$ python -q
>>> import numpy as np
>>> np.set_printoptions(precision=2, suppress=True, linewidth=100, floatmode="fixed")
>>> J = np.loadtxt("m.csv", delimiter=",")
>>> J
array([[-1.00,  0.20,  0.80,  0.60,  0.00, -1.10,  0.50, -0.50],
       [ 0.10, -1.10,  1.30,  0.40,  0.10,  1.30,  0.70, -2.20],
       [-0.60,  0.30,  0.30,  0.90, -0.30, -0.90, -0.70, -1.20],
       [-0.60,  0.00,  0.90, -0.20, -0.60,  0.40, -0.60,  0.00],
       [-1.70, -1.40, -0.60,  1.40,  1.90,  1.50,  1.40,  0.10],
       [-0.20, -1.00,  1.20,  0.00, -0.50,  1.90,  1.10,  0.40],
       [ 0.00, -0.60,  0.70, -0.90, -0.60,  0.40, -0.10,  1.40],
       [-0.60,  2.00,  2.50,  1.00,  1.60,  0.60,  1.00,  1.70],
       [ 0.00, -0.20, -1.50, -0.60, -1.60,  0.40,  0.30, -0.70],
       [-3.80,  1.90,  1.40,  0.00, -1.40,  0.10,  0.50,  1.10]])
>>> round(np.linalg.norm(J[6], 1), 2), round(float(np.linalg.norm(J[6], np.inf)), 2)
(np.float64(4.7), 1.4)
>>> round(J[6] @ J[4], 2)
np.float64(-1.38)
>>> round(float(np.linalg.norm(J, "nuc")), 2)
23.89
>>> np.linalg.norm(J, axis=1).argmax()
np.int64(9)
>>> np.round(np.linalg.norm(J, 1), 2), round(float(np.linalg.norm(J, np.inf)), 2)
(np.float64(11.2), 11.0)
>>> proj = J @ np.linalg.solve(J.T @ J, J.T)
>>> print(np.linalg.matrix_rank(np.eye(10) - proj))
2
>>> np.round(np.trace(proj), 2)
np.float64(8.0)
